$ python3 -q
>>> import numpy as np
>>> import numpy.linalg as la
>>> np.set_printoptions(suppress=True, linewidth=120)
>>> tidy = lambda a: np.round(a, 3) + 0
>>> X = np.array([[0, -2, 0, -2, 0, -2],
...     [2, -4, 2, -4, 2, -4],
...     [-4, -5, -4, -5, -4, -5],
...     [0, -2, 0, -2, 0, -2],
...     [2, -4, 2, -4, 2, -4],
...     [-4, -5, -4, -5, -4, -5]])
>>> # rows and columns are dependent
>>> print(np.abs(np.diag(la.qr(X)[1])) > 1e-9)
[ True  True False False False False]
>>> print(np.unique(X.round(6), axis=0).shape)
(3, 6)
>>> print(np.allclose(X[:-1].T @ la.lstsq(X[:-1].T, X[-1])[0], X[-1]))
True
>>> print(la.cond(X) > 100)
True
>>> print(la.matrix_rank(X, rtol=0.1))
2
>>> U, sv, Vh = la.svd(X)
>>> vecs = Vh[:(sv > 1e-8).sum()]
>>> rng = np.random.default_rng(4370)
>>> vec = X[3] + 3 * X[4] + rng.integers(2) * np.eye(6)[2]
>>> print(vec)
[  6. -14.   6. -14.   6. -14.]
>>> print(tidy(np.diag(vecs.T @ vecs)))
[0.333 0.333 0.333 0.333 0.333 0.333]
>>> print(np.allclose(vecs.T @ vecs @ vec, vec))
True
>>> print(tidy(la.norm(vec - vecs.T @ vecs @ vec)))
0.0
>>> print(la.matrix_rank(np.vstack([X, vec])))
2
>>> ang = np.radians(60)
>>> Rm = np.eye(6)
>>> Rm[2, 2] = Rm[1, 1] = np.cos(ang)
>>> Rm[2, 1], Rm[1, 2] = -np.sin(ang), np.sin(ang)
>>> print(tidy(Rm))
[[ 1.     0.     0.     0.     0.     0.   ]
 [ 0.     0.5    0.866  0.     0.     0.   ]
 [ 0.    -0.866  0.5    0.     0.     0.   ]
 [ 0.     0.     0.     1.     0.     0.   ]
 [ 0.     0.     0.     0.     1.     0.   ]
 [ 0.     0.     0.     0.     0.     1.   ]]
>>> other = X @ Rm.T
>>> print(tidy(other))
[[ 0.    -1.     1.732 -2.     0.    -2.   ]
 [ 2.    -0.268  4.464 -4.     2.    -4.   ]
 [-4.    -5.964  2.33  -5.    -4.    -5.   ]
 [ 0.    -1.     1.732 -2.     0.    -2.   ]
 [ 2.    -0.268  4.464 -4.     2.    -4.   ]
 [-4.    -5.964  2.33  -5.    -4.    -5.   ]]
>>> print(tidy(la.svd(X, compute_uv=False)), tidy(la.svd(other, compute_uv=False)))
[17.291  9.541  0.     0.     0.     0.   ] [17.291  9.541  0.     0.     0.     0.   ]
>>> print(tidy(np.abs(other - X).max(axis=0)))
[0.    3.732 6.33  0.    0.    0.   ]
>>> print(np.allclose(la.norm(X, axis=1), la.norm(other, axis=1)))
True
>>> other = np.array([[-2]])
>>> W2 = np.array([[2, -2, -3], [-2, -2, -3], [2, -3, 0]])
>>> A = np.block([[other, np.zeros((1, 3))], [np.zeros((3, 1)), W2]])
>>> print(A)
[[-2.  0.  0.  0.]
 [ 0.  2. -2. -3.]
 [ 0. -2. -2. -3.]
 [ 0.  2. -3.  0.]]
>>> # splits into 2 blocks
>>> print(tidy(la.det(2 * A)), tidy(la.det(A)))
1152.0 72.0
>>> print(np.einsum("ii->", A))
-2.0
>>> print(tidy(np.poly(A)))
[  1.   2. -11.  14.  72.]
>>> print(np.einsum("ij,ji->", A, A))
26.0
>>> print(tidy(la.det(A.T)))
72.0
>>> print(np.kron(np.eye(2, dtype=int), A))
[[-2.  0.  0.  0. -0.  0.  0.  0.]
 [ 0.  2. -2. -3.  0.  0. -0. -0.]
 [ 0. -2. -2. -3.  0. -0. -0. -0.]
 [ 0.  2. -3.  0.  0.  0. -0.  0.]
 [-0.  0.  0.  0. -2.  0.  0.  0.]
 [ 0.  0. -0. -0.  0.  2. -2. -3.]
 [ 0. -0. -0. -0.  0. -2. -2. -3.]
 [ 0.  0. -0.  0.  0.  2. -3.  0.]]
>>> Q = A.astype(float).copy()
>>> for j in range(4):
...     Q[:, j] -= Q[:, :j] @ (Q[:, :j].T @ Q[:, j])
...     Q[:, j] /= la.norm(Q[:, j])
... 
>>> print(tidy(Q.T @ Q))
[[1. 0. 0. 0.]
 [0. 1. 0. 0.]
 [0. 0. 1. 0.]
 [0. 0. 0. 1.]]
>>> print(tidy(Q.T @ A))
[[ 2.     0.     0.     0.   ]
 [ 0.     3.464 -1.732  0.   ]
 [ 0.     0.     3.742  3.207]
 [ 0.     0.     0.     2.777]]
>>> print(tidy(Q))
[[-1.     0.     0.     0.   ]
 [ 0.     0.577 -0.267 -0.772]
 [ 0.    -0.577 -0.802 -0.154]
 [ 0.     0.577 -0.535  0.617]]
>>> m1 = np.loadtxt("arr.csv", delimiter=",")
>>> print(m1)
[[ 5.  6.  0.]
 [ 1.  6.  7.]
 [ 7.  1.  0.]
 [ 0.  2.  8.]
 [ 7. 18. 14.]]
>>> vec = np.array([1, -1, 1])
>>> y = m1 @ vec
>>> b, lr = np.zeros(3), 1 / la.norm(m1, 2) ** 2
>>> for i in range(6):
...     b -= lr * m1.T @ (m1 @ b - y)
...     if i % 2 == 0: print(i, round(la.norm(m1 @ b - y), 3))
... 
0 7.51
2 7.102
4 6.716
>>> print(tidy(la.cond(m1)))
6.036
>>> proj = m1 @ la.solve(m1.T @ m1, m1.T)
>>> print(la.matrix_rank(np.eye(5) - proj))
2
>>> print(tidy(la.eigvalsh(proj)))
[0. 0. 1. 1. 1.]
>>> print(np.allclose(proj @ proj, proj))
True
>>> print(np.trace(proj))
3.0
>>> print(tidy((np.eye(5) - proj) @ m1))
[[0. 0. 0.]
 [0. 0. 0.]
 [0. 0. 0.]
 [0. 0. 0.]
 [0. 0. 0.]]
>>> print(tidy(proj @ m1[:, 2]))
[ 0.  7.  0.  8. 14.]
>>> other = m1 / la.norm(m1, axis=1, keepdims=True)
>>> cov = other @ other.T
>>> print(tidy(cov[0]))
[1.    0.566 0.742 0.186 0.768]
>>> print(tidy(np.degrees(np.arccos(np.clip(cov[0, 3], -1, 1)))))
79.262
>>> print(tidy(la.norm(other, axis=1)))
[1. 1. 1. 1. 1.]
>>> Q, vecs = la.qr(m1[:, :2])[0], la.qr(m1[:, 2:])[0]
>>> sv = la.svd(Q.T @ vecs, compute_uv=False)
>>> print((sv > 0.9).sum())
1
>>> print(tidy(sv))
[0.903]
>>> print(tidy(la.norm(Q @ Q.T - vecs @ vecs.T, 2)))
1.0
>>> K = np.load("m.npy")
>>> print(K)
[[0. 0. 2. 3. 1.]
 [0. 0. 1. 1. 2.]
 [2. 1. 0. 0. 0.]
 [3. 1. 0. 0. 0.]
 [1. 2. 0. 0. 0.]]
>>> ev, vecs = la.eigh(K)
>>> print(tidy(vecs.T @ K @ vecs))
[[-4.25   0.     0.     0.     0.   ]
 [ 0.    -1.392  0.     0.     0.   ]
 [ 0.     0.     0.     0.     0.   ]
 [ 0.     0.     0.     1.392  0.   ]
 [ 0.     0.     0.     0.     4.25 ]]
>>> print(np.unique(ev.round(6) + 0, return_counts=True)[1])
[1 1 1 1 1]
>>> print(tidy(la.eigvalsh(K @ K)))
[ 0.     1.938  1.938 18.062 18.062]
>>> print(ev.sum(), np.trace(K))
0.0 0.0
>>> print(tidy(vecs.T @ vecs))
[[1. 0. 0. 0. 0.]
 [0. 1. 0. 0. 0.]
 [0. 0. 1. 0. 0.]
 [0. 0. 0. 1. 0.]
 [0. 0. 0. 0. 1.]]
>>> print(K.sum(axis=0))
[6. 4. 3. 4. 3.]
>>> print(np.abs(K).max())
3.0
>>> print(np.unravel_index(np.abs(K).argmax(), K.shape))
(np.int64(0), np.int64(3))
>>> np.zeros(5, 5)
Traceback (most recent call last):
  File "<python-input-81>", line 1, in <module>
    np.zeros(5, 5)
    ~~~~~~~~^^^^^^
TypeError: Cannot interpret '5' as a data type
>>> print(K.sum(axis=1))
[6. 4. 3. 4. 3.]
>>> K[5]
Traceback (most recent call last):
  File "<python-input-83>", line 1, in <module>
    K[5]
    ~^^^
IndexError: index 5 is out of bounds for axis 0 with size 5
>>> print(np.count_nonzero(K))
12
>>> print(tidy(la.svd(K, compute_uv=False)))
[4.25  4.25  1.392 1.392 0.   ]
>>> print(la.matrix_rank(K))
4
>>> print(np.kron(np.eye(2, dtype=int), K))
[[0. 0. 2. 3. 1. 0. 0. 0. 0. 0.]
 [0. 0. 1. 1. 2. 0. 0. 0. 0. 0.]
 [2. 1. 0. 0. 0. 0. 0. 0. 0. 0.]
 [3. 1. 0. 0. 0. 0. 0. 0. 0. 0.]
 [1. 2. 0. 0. 0. 0. 0. 0. 0. 0.]
 [0. 0. 0. 0. 0. 0. 0. 2. 3. 1.]
 [0. 0. 0. 0. 0. 0. 0. 1. 1. 2.]
 [0. 0. 0. 0. 0. 2. 1. 0. 0. 0.]
 [0. 0. 0. 0. 0. 3. 1. 0. 0. 0.]
 [0. 0. 0. 0. 0. 1. 2. 0. 0. 0.]]
>>> print(tidy(la.det(2 * K)), tidy(la.det(K)))
0.0 0.0
>>> print(tidy(la.det(K[::-1])))
0.0
>>> print(tidy(la.det(K.T)))
0.0
>>> F = np.loadtxt("layer18.csv", delimiter=",")
>>> print(F)
[[ 0.811 -0.967 -0.551 -0.971]
 [-0.47   0.07   0.02   0.454]
 [-0.282 -0.778 -0.07  -0.149]
 [-0.789  0.953  0.493  0.96 ]
 [-0.254  0.982  0.808  0.943]
 [ 0.927  0.994  0.848  0.336]
 [ 0.999  0.129 -0.3   -0.998]
 [-0.1   -0.686 -0.371 -0.422]
 [-0.129  0.923  0.129  0.641]
 [-0.3   -0.938 -0.647 -0.67 ]
 [-0.38   0.939 -0.336  0.629]
 [-0.999 -0.84  -0.837  0.978]
 [ 0.955  0.887 -0.149 -0.856]
 [-0.558  0.965  0.462  0.919]
 [ 0.749  0.834  0.207 -0.3  ]
 [ 0.998  0.53   0.954 -0.945]
 [-0.856  0.998  0.291  0.987]
 [-0.917  0.974  0.979  0.998]
 [ 0.824  0.217 -0.641 -0.894]
 [ 0.864 -0.617  0.371 -0.824]
 [ 0.818 -0.993 -0.922 -0.995]
 [ 0.909  0.565 -0.327 -0.872]
 [-0.996 -0.129 -0.898  0.946]]
>>> proj = F @ la.solve(F.T @ F, F.T)
>>> print(np.allclose(proj @ proj, proj))
True
>>> print(la.matrix_rank(np.eye(23) - proj))
19
>>> cen = F - F.mean(axis=0)
>>> vecs = la.svd(cen)[2][:2]
>>> other = cen - cen @ vecs.T @ vecs
>>> print(tidy(np.diag(vecs.T @ vecs)))
[0.548 0.633 0.303 0.517]
>>> print(tidy((cen @ vecs.T).std(axis=0)))
[1.131 0.83 ]
>>> feats = np.load("case0.npy")
>>> print(tidy(feats))
[[ 1.165 -0.216  2.292  1.531]
 [-1.033 -1.545 -0.392 -2.322]
 [-0.994 -1.62  -0.25  -2.308]
 [-0.508  1.636 -2.456  0.188]
 [ 1.203 -0.002  2.157  1.703]
 [-1.235 -0.314 -1.916 -1.924]
 [-0.711  1.365 -2.563 -0.249]
 [ 0.955 -0.898  2.56   0.854]
 [ 0.475  2.064 -1.098  1.819]
 [ 0.767  1.905 -0.426  2.145]
 [-0.017  2.015 -1.933  1.096]
 [-0.215  1.903 -2.183  0.753]
 [-0.386  1.764 -2.357  0.433]
 [ 0.981 -0.836  2.546  0.925]
 [-1.146  0.305 -2.341 -1.454]]
>>> # rows and columns are dependent
>>> print(np.unique(feats.round(6), axis=0).shape)
(15, 4)
>>> print(np.allclose(feats[:-1].T @ la.lstsq(feats[:-1].T, feats[-1])[0], feats[-1]))
True
>>> print(la.lstsq(feats[:-1].T, feats[-1])[2])
2
>>> z = feats[:, 1] > np.median(feats[:, 1])
>>> r0 = feats[z].mean(axis=0) - feats[~z].mean(axis=0)
>>> print(tidy(r0))
[-0.072  2.448 -2.441  1.258]
>>> print(tidy((((feats - feats.mean(axis=0)) @ r0 > 0) == z).mean()))
0.933
>>> print(((feats - feats.mean(axis=0)) @ r0 > 0).astype(int))
[0 0 0 1 0 0 1 0 1 1 1 1 1 0 1]
>>> dist = la.norm(feats[:, None] - feats[None], axis=-1)
>>> print(tidy(dist[:5, :5]))
[[0.    5.352 5.275 5.529 0.308]
 [5.352 0.    0.166 4.578 5.484]
 [5.275 0.166 0.    4.683 5.415]
 [5.529 4.578 4.683 0.    5.402]
 [0.308 5.484 5.415 5.402 0.   ]]
>>> print(dist.mean(axis=1).argmax())
2
>>> print(np.flatnonzero(dist[13] < dist.mean() / 2))
[ 0  4  7 13]
>>> print((dist + 1e9 * np.eye(15)).round(6).argmin(axis=1))
[ 4  2  1 12  0 14  3 13  9  8 11 12  3  7  5]
>>> W2 = feats[[14, 9]].astype(float)
>>> for _ in range(5):
...     z = la.norm(feats[:, None] - W2, axis=-1).argmin(axis=1)
...     W2 = np.array([feats[z == j].mean(axis=0) for j in range(2)])
... 
>>> print(z)
[1 0 0 0 1 0 0 1 1 1 0 0 0 1 0]
>>> print(np.abs(W2[1] - W2[0]).argmax())
2
>>> print(np.bincount(z))
[9 6]
>>> E = np.load("mat.npy")
>>> print(tidy(E))
[[ 0.206 -0.045  0.402]
 [-0.045  0.997  0.023]
 [ 0.402  0.023  0.797]]
>>> # projection: eigenvalues are 0 or 1
>>> print(np.argsort(-la.norm(E, axis=0).round(6), kind="stable")[:3])
[1 2 0]
>>> print(la.cond(E) > 100)
True
>>> print(la.matrix_rank(E, rtol=0.1))
2
>>> other = np.array([[0, 4], [3, 6]])
>>> W2 = np.kron(other, E)
>>> print(la.matrix_rank(W2))
4
>>> print(W2.shape)
(6, 6)
>>> ev, vecs = la.eigh(E)
>>> vec = np.array([0, 3, 4])
>>> print(tidy(vec @ E @ vec / (vec @ vec)), tidy(ev[0]), tidy(ev[-1]))
0.891 0.0 1.0
>>> print(tidy(vecs * np.abs(ev) @ vecs.T))
[[ 0.206 -0.045  0.402]
 [-0.045  0.997  0.023]
 [ 0.402  0.023  0.797]]
>>> print(tidy(la.eigvalsh(E[1:, 1:])))
[0.794 1.   ]
>>> U, sv, Vh = la.svd(E)
>>> print(tidy(sv))
[1. 1. 0.]
>>> other = U[:, :2] @ np.diag(sv[:2]) @ Vh[:2]
>>> print(la.matrix_rank(E, rtol=0.05))
2
>>> print(tidy(la.norm(E - other) / la.norm(E)))
0.0
>>> print(la.matrix_rank(other))
2
>>> other = E + rng.integers(-2, 3, (3, 2)) @ rng.integers(-2, 3, (2, 3))
>>> print(tidy(other))
[[-0.794 -0.045 -0.598]
 [-3.045  0.997 -0.977]
 [ 4.402  0.023  0.797]]
>>> print(la.matrix_rank(other - E, tol=1e-8))
2
>>> print(tidy(la.svd(other - E, compute_uv=False)))
[5.162 1.162 0.   ]
>>> data = np.loadtxt("out0.csv", delimiter=",")
>>> print(tidy(data))
[[-0.634 -0.67  -0.387]
 [ 0.634 -0.163 -0.756]
 [ 0.444 -0.724  0.528]]
>>> z = rng.permutation(3)
>>> print(z)
[0 2 1]
>>> other = data[z][:, z]
>>> print(tidy(la.det(other)), tidy(la.det(data[z])))
1.0 -1.0
>>> print(np.allclose(other, data))
False
>>> print(tidy(other))
[[-0.634 -0.387 -0.67 ]
 [ 0.444  0.528 -0.724]
 [ 0.634 -0.756 -0.163]]
